% ipython --no-banner

In [1]: import numpy as np

In [2]: np.set_printoptions(suppress=True, linewidth=140)

In [3]: M = np.loadtxt("m.csv", delimiter=",")

In [4]: print(M)
[[0. 0. 0. 0. 0. 0. 0. 0. 0.]
 [0. 0. 1. 0. 1. 0. 0. 0. 0.]
 [0. 1. 0. 0. 0. 0. 0. 0. 0.]
 [0. 0. 0. 0. 0. 1. 0. 0. 1.]
 [0. 1. 0. 0. 0. 0. 0. 1. 0.]
 [0. 0. 0. 1. 0. 0. 1. 0. 1.]
 [0. 0. 0. 0. 0. 1. 0. 0. 1.]
 [0. 0. 0. 0. 1. 0. 0. 0. 0.]
 [0. 0. 0. 1. 0. 1. 1. 0. 0.]]

In [5]: def softmax(z):
   ...:     e = np.exp(z - z.max(axis=-1, keepdims=True))
   ...:     return e / e.sum(axis=-1, keepdims=True)
   ...: 

In [6]: print(np.round(softmax(M[6]), 3))
[0.08  0.08  0.08  0.08  0.08  0.219 0.08  0.08  0.219]

In [7]: print(np.round(softmax(M).sum(axis=1), 3))
[1. 1. 1. 1. 1. 1. 1. 1. 1.]

In [8]: scores = M @ M.T / np.sqrt(9)

In [9]: print(softmax(scores).round(6).argmax(axis=1))
[0 1 2 3 4 5 3 1 8]

In [10]: print(np.round(softmax(scores)[6] @ M, 3))
[0.    0.171 0.086 0.239 0.171 0.453 0.239 0.086 0.453]

In [11]: print(round(float(np.linalg.det(M)), 3))
0.0

In [12]: print(np.allclose(M @ M.T, M.T @ M))
True

In [13]: print(np.allclose(M, M.T))
True

In [14]: print((M + M.T) / 2)
[[0. 0. 0. 0. 0. 0. 0. 0. 0.]
 [0. 0. 1. 0. 1. 0. 0. 0. 0.]
 [0. 1. 0. 0. 0. 0. 0. 0. 0.]
 [0. 0. 0. 0. 0. 1. 0. 0. 1.]
 [0. 1. 0. 0. 0. 0. 0. 1. 0.]
 [0. 0. 0. 1. 0. 0. 1. 0. 1.]
 [0. 0. 0. 0. 0. 1. 0. 0. 1.]
 [0. 0. 0. 0. 1. 0. 0. 0. 0.]
 [0. 0. 0. 1. 0. 1. 1. 0. 0.]]

In [15]: print(np.round(np.linalg.matrix_power(M, 2), 3))
[[0. 0. 0. 0. 0. 0. 0. 0. 0.]
 [0. 2. 0. 0. 0. 0. 0. 1. 0.]
 [0. 0. 1. 0. 1. 0. 0. 0. 0.]
 [0. 0. 0. 2. 0. 1. 2. 0. 1.]
 [0. 0. 1. 0. 2. 0. 0. 0. 0.]
 [0. 0. 0. 1. 0. 3. 1. 0. 2.]
 [0. 0. 0. 2. 0. 1. 2. 0. 1.]
 [0. 1. 0. 0. 0. 0. 0. 1. 0.]
 [0. 0. 0. 1. 0. 2. 1. 0. 3.]]

In [16]: print(np.round(np.abs(np.linalg.eigvals(M)).max(), 3))
2.562

In [17]: ev, vecs = np.linalg.eigh(M)

In [18]: x0 = np.array([-3, -1, 3, 5, -2, -2, 2, 2, -3])

In [19]: print((np.sign(vecs[:, -1].round(6)) == np.sign(vecs[0, -1].round(6))).astype(int))
[1 1 1 0 1 0 0 1 0]

In [20]: print(x0 @ M @ x0)
-68.0

In [21]: print(round(x0 @ M @ x0 / (x0 @ x0), 3), round(ev[0], 3), round(float(ev[-1]), 3))
-0.986 -1.618 2.562

In [22]: print(np.round(np.linalg.eigvalsh(M[1:, 1:]), 3) + 0)
[-1.618 -1.562 -1.    -0.618  0.     0.618  1.618  2.562]

In [23]: rank = np.linalg.matrix_rank(M)

In [24]: print(rank)
7

In [25]: N = np.linalg.svd(M)[2][rank:].T

In [26]: print(np.round(M @ N, 3) + 0)
[[0. 0.]
 [0. 0.]
 [0. 0.]
 [0. 0.]
 [0. 0.]
 [0. 0.]
 [0. 0.]
 [0. 0.]
 [0. 0.]]

In [27]: print([int(np.linalg.matrix_rank(M[:, :j + 1])) for j in range(9)])
[0, 1, 2, 3, 4, 5, 5, 6, 7]

In [28]: print([int(np.linalg.matrix_rank(M[:i])) for i in range(1, len(M) + 1)])
[0, 1, 2, 3, 4, 5, 5, 6, 7]

In [29]: f = np.array([4, 5, 0])

In [30]: print(np.correlate(M[0], M[1], "full"))
[0. 0. 0. 0. 0. 0. 0. 0. 0. 0. 0. 0. 0. 0. 0. 0. 0.]

In [31]: print(np.array([np.convolve(row, f, "same") for row in M]))
[[0. 0. 0. 0. 0. 0. 0. 0. 0.]
 [0. 4. 5. 4. 5. 0. 0. 0. 0.]
 [4. 5. 0. 0. 0. 0. 0. 0. 0.]
 [0. 0. 0. 0. 4. 5. 0. 4. 5.]
 [4. 5. 0. 0. 0. 0. 4. 5. 0.]
 [0. 0. 4. 5. 0. 4. 5. 4. 5.]
 [0. 0. 0. 0. 4. 5. 0. 4. 5.]
 [0. 0. 0. 4. 5. 0. 0. 0. 0.]
 [0. 0. 4. 5. 4. 9. 5. 0. 0.]]

In [32]: X = np.load("data.npy")

In [33]: print(X)
[[ 2  2  2  2  2]
 [ 2  4  4  4  4]
 [ 2  4  6  6  6]
 [ 2  4  6  8  8]
 [ 2  4  6  8 10]]

In [34]: # symmetric, so the eigenvalues are real

In [35]: f = np.array([3, 1, 0, 0, 2])

In [36]: Y = X + np.outer(f, np.eye(5)[1])

In [37]: print(np.linalg.matrix_rank(np.linalg.inv(Y) - np.linalg.inv(X), tol=1e-8))
1

In [38]: print(Y)
[[ 2.  5.  2.  2.  2.]
 [ 2.  5.  4.  4.  4.]
 [ 2.  4.  6.  6.  6.]
 [ 2.  4.  6.  8.  8.]
 [ 2.  6.  6.  8. 10.]]

In [39]: print(np.linalg.matrix_power(X, 4))
[[ 10736  20592  28768  34608  37648]
 [ 20592  39504  55200  66416  72256]
 [ 28768  55200  77152  92848 101024]
 [ 34608  66416  92848 111760 121616]
 [ 37648  72256 101024 121616 132352]]

In [40]: print(round(np.abs(np.linalg.eigvals(X)).max(), 3))
24.687

In [41]: f, g = X[0], X[1]

In [42]: print(f @ f)
20

In [43]: pr = (f @ g) / (f @ f) * f

In [44]: print(pr)
[3.6 3.6 3.6 3.6 3.6]

In [45]: print(np.outer(f, g))
[[4 8 8 8 8]
 [4 8 8 8 8]
 [4 8 8 8 8]
 [4 8 8 8 8]
 [4 8 8 8 8]]

In [46]: print(round((g - pr) @ f, 3))
-0.0

In [47]: mat = np.load("mat.npy")

In [48]: print(mat)
[[ 0  0 -1 -1  0  2  2 -1  3]
 [ 0  0  3  2 -3 -4 -2  1  1]
 [ 1 -3  0  3  2 -3 -3  2  1]
 [ 1 -2 -3  0  0 -2 -4  1  0]
 [ 0  3 -2  0  0  0  4 -1  2]
 [-2  4  3  2  0  0  0 -4  1]
 [-2  2  3  4 -4  0  0  3  2]
 [ 1 -1 -2 -1  1  4 -3  0 -1]
 [-3 -1 -1  0 -2 -1 -2  1  0]]

In [49]: left, sv, VT = np.linalg.svd(mat)

In [50]: print(np.argmax(sv[:-1] / (sv[1:] + 1e-6)) + 1)
8

In [51]: Y = left[:, :8] @ np.diag(sv[:8]) @ VT[:8]

In [52]: print(round(np.abs(mat - Y).max(), 3))
0.0

In [53]: print(Y.round(3) + 0)
[[ 0.  0. -1. -1.  0.  2.  2. -1.  3.]
 [ 0.  0.  3.  2. -3. -4. -2.  1.  1.]
 [ 1. -3.  0.  3.  2. -3. -3.  2.  1.]
 [ 1. -2. -3.  0.  0. -2. -4.  1.  0.]
 [ 0.  3. -2.  0.  0.  0.  4. -1.  2.]
 [-2.  4.  3.  2.  0.  0.  0. -4.  1.]
 [-2.  2.  3.  4. -4.  0.  0.  3.  2.]
 [ 1. -1. -2. -1.  1.  4. -3.  0. -1.]
 [-3. -1. -1.  0. -2. -1. -2.  1.  0.]]

In [54]: x0 = np.array([0, -1, -2, 3, 1, -2, -2, -2, 2])

In [55]: h1 = np.maximum(mat @ x0, 0)

In [56]: print(np.round(np.tanh(mat @ x0), 3))
[-0.762  1.     1.     1.    -0.762  1.    -0.964 -0.762  1.   ]

In [57]: print(mat.T @ h1)
[  15  -89  -14  102   11 -149 -172   56   39]

In [58]: print(np.flatnonzero(h1 > 1e-9))
[1 2 3 5 8]

In [59]: x0 = np.array([-2, -2, -5, 3, -3, 0, -5, 4, 0])

In [60]: print(np.round(np.linalg.eigvals(mat).real, 3) + 0)
[0. 0. 0. 0. 0. 0. 0. 0. 0.]

In [61]: O = np.linalg.solve(np.eye(9) - mat, np.eye(9) + mat)

In [62]: print(np.round(O @ O.T, 3) + 0)
[[1. 0. 0. 0. 0. 0. 0. 0. 0.]
 [0. 1. 0. 0. 0. 0. 0. 0. 0.]
 [0. 0. 1. 0. 0. 0. 0. 0. 0.]
 [0. 0. 0. 1. 0. 0. 0. 0. 0.]
 [0. 0. 0. 0. 1. 0. 0. 0. 0.]
 [0. 0. 0. 0. 0. 1. 0. 0. 0.]
 [0. 0. 0. 0. 0. 0. 1. 0. 0.]
 [0. 0. 0. 0. 0. 0. 0. 1. 0.]
 [0. 0. 0. 0. 0. 0. 0. 0. 1.]]

In [63]: rank = np.linalg.matrix_rank(mat)

In [64]: print(rank)
8

In [65]: N = np.linalg.svd(mat)[2][rank:].T

In [66]: print(np.round(mat @ N, 3) + 0)
[[0.]
 [0.]
 [0.]
 [0.]
 [0.]
 [0.]
 [0.]
 [0.]
 [0.]]

In [67]: print(np.allclose(mat @ N, 0))
True

In [68]: print(np.round(N[:, 0] / N[np.abs(N[:, 0]).round(6).argmax(), 0], 3))
[ 0.248 -0.823 -0.398  1.    -0.752  0.186  0.46  -0.876 -0.522]

In [69]: feats = np.loadtxt("w.csv", delimiter=",")

In [70]: print(feats)
[[0. 0. 0. 0. 0. 0. 0. 1. 0.]
 [0. 0. 0. 0. 1. 1. 1. 0. 1.]
 [0. 0. 0. 1. 0. 1. 1. 0. 1.]
 [0. 0. 1. 0. 1. 1. 1. 0. 1.]
 [0. 1. 0. 1. 0. 1. 0. 0. 1.]
 [0. 1. 1. 1. 1. 0. 1. 0. 1.]
 [0. 1. 1. 1. 0. 1. 0. 0. 0.]
 [1. 0. 0. 0. 0. 0. 0. 0. 0.]
 [0. 1. 1. 1. 1. 1. 0. 0. 0.]]

In [71]: x0 = np.array([0, 1, 1, 1, 0, 0, 2, 0, 1])

In [72]: rhs = feats @ x0

In [73]: b, lr = np.zeros(9), 1 / np.linalg.norm(feats, 2) ** 2

In [74]: for i in range(250):
    ...:     b -= lr * feats.T @ (feats @ b - rhs)
    ...:     if i % 50 == 0: print(i, round(np.linalg.norm(feats @ b - rhs), 3))
    ...: 
0 1.763
50 0.232
100 0.143
150 0.124
200 0.111

In [75]: print(round(np.linalg.cond(feats), 3))
21.95

In [76]: print(b.round(3))
[ 0.     0.731  1.091  1.172  0.095 -0.051  1.733  0.     1.167]

In [77]: x0 = np.array([-1, 2, 2, -1, 0, 2, -2, -1, 2])

In [78]: print((feats @ x0).argmax())
4

In [79]: print(feats * x0)
[[-0.  0.  0. -0.  0.  0. -0. -1.  0.]
 [-0.  0.  0. -0.  0.  2. -2. -0.  2.]
 [-0.  0.  0. -1.  0.  2. -2. -0.  2.]
 [-0.  0.  2. -0.  0.  2. -2. -0.  2.]
 [-0.  2.  0. -1.  0.  2. -0. -0.  2.]
 [-0.  2.  2. -1.  0.  0. -2. -0.  2.]
 [-0.  2.  2. -1.  0.  2. -0. -0.  0.]
 [-1.  0.  0. -0.  0.  0. -0. -0.  0.]
 [-0.  2.  2. -1.  0.  2. -0. -0.  0.]]

In [80]: print(feats @ np.eye(9)[3])
[0. 0. 1. 0. 1. 1. 1. 0. 1.]

In [81]: print(feats @ x0)
[-1.  2.  1.  4.  5.  3.  5. -1.  5.]

In [82]: print(feats @ np.ones(9))
[1. 4. 4. 5. 4. 6. 4. 1. 5.]

In [83]: print(feats @ (2 * x0))
[-2.  4.  2.  8. 10.  6. 10. -2. 10.]

In [84]: Y = mat / np.linalg.norm(mat, axis=1, keepdims=True)

In [85]: G = Y @ Y.T

In [86]: print(np.round(np.degrees(np.arccos(np.clip(G[5, 3], -1, 1))), 3))
123.354

In [87]: left, sv, VT = np.linalg.svd(M)

In [88]: vecs = VT[:(sv > 1e-8).sum()]

In [89]: rng = np.random.default_rng(77878)

In [90]: x0 = M[5] + 4 * M[7] + rng.integers(2) * np.eye(9)[4]

In [91]: print(x0)
[0. 0. 0. 1. 5. 0. 1. 0. 1.]

In [92]: print(np.allclose(vecs.T @ vecs @ x0, x0))
True

In [93]: W0 = np.load("out0.npy")

In [94]: print(W0)
[[16  0 12 12 12  8 12  8  4 16  0 20  8  8 20]
 [ 0  0  0  0  0  0  0  0  0  0  0  0  0  0  0]
 [12  0  9  9  9  6  9  6  3 12  0 15  6  6 15]
 [12  0  9  9  9  6  9  6  3 12  0 15  6  6 15]
 [12  0  9  9  9  6  9  6  3 12  0 15  6  6 15]
 [ 8  0  6  6  6  4  6  4  2  8  0 10  4  4 10]
 [12  0  9  9  9  6  9  6  3 12  0 15  6  6 15]
 [ 8  0  6  6  6  4  6  4  2  8  0 10  4  4 10]
 [ 4  0  3  3  3  2  3  2  1  4  0  5  2  2  5]
 [16  0 12 12 12  8 12  8  4 16  0 20  8  8 20]
 [ 0  0  0  0  0  0  0  0  0  0  0  0  0  0  0]
 [20  0 15 15 15 10 15 10  5 20  0 25 10 10 25]
 [ 8  0  6  6  6  4  6  4  2  8  0 10  4  4 10]
 [ 8  0  6  6  6  4  6  4  2  8  0 10  4  4 10]
 [20  0 15 15 15 10 15 10  5 20  0 25 10 10 25]]

In [95]: print(np.round(np.linalg.svd(W0, compute_uv=False), 3) + 0)
[135.   0.   0.   0.   0.   0.   0.   0.   0.   0.   0.   0.   0.   0.   0.]

In [96]: print(np.unravel_index(np.abs(W0).argmax(), W0.shape))
(np.int64(11), np.int64(11))

In [97]: print(np.abs(W0).max())
25

In [98]: print(round(np.linalg.norm(W0), 3))
135.0

In [99]: print(W0.mean(axis=0))
[10.4  0.   7.8  7.8  7.8  5.2  7.8  5.2  2.6 10.4  0.  13.   5.2  5.2 13. ]

In [100]: print(np.linalg.matrix_rank(W0))
1

In [101]: left, sv, VT = np.linalg.svd(W0)

In [102]: print(sv.round(3) + 0)
[135.   0.   0.   0.   0.   0.   0.   0.   0.   0.   0.   0.   0.   0.   0.]

In [103]: print(np.argmax(sv[:-1] / (sv[1:] + 1e-6)) + 1)
1

In [104]: Y = left[:, :1] @ np.diag(sv[:1]) @ VT[:1]

In [105]: print(np.linalg.matrix_rank(Y))
1

In [106]: print(np.linalg.matrix_rank(W0, rtol=0.05))
1

In [107]: print(round(np.abs(W0 - Y).max(), 3))
0.0

In [108]: print(np.round(np.abs(np.linalg.eigvals(W0)).max(), 3))
135.0

In [109]: print(round(np.linalg.det(W0), 3))
0.0

In [110]: print(np.allclose(W0, W0.T))
True
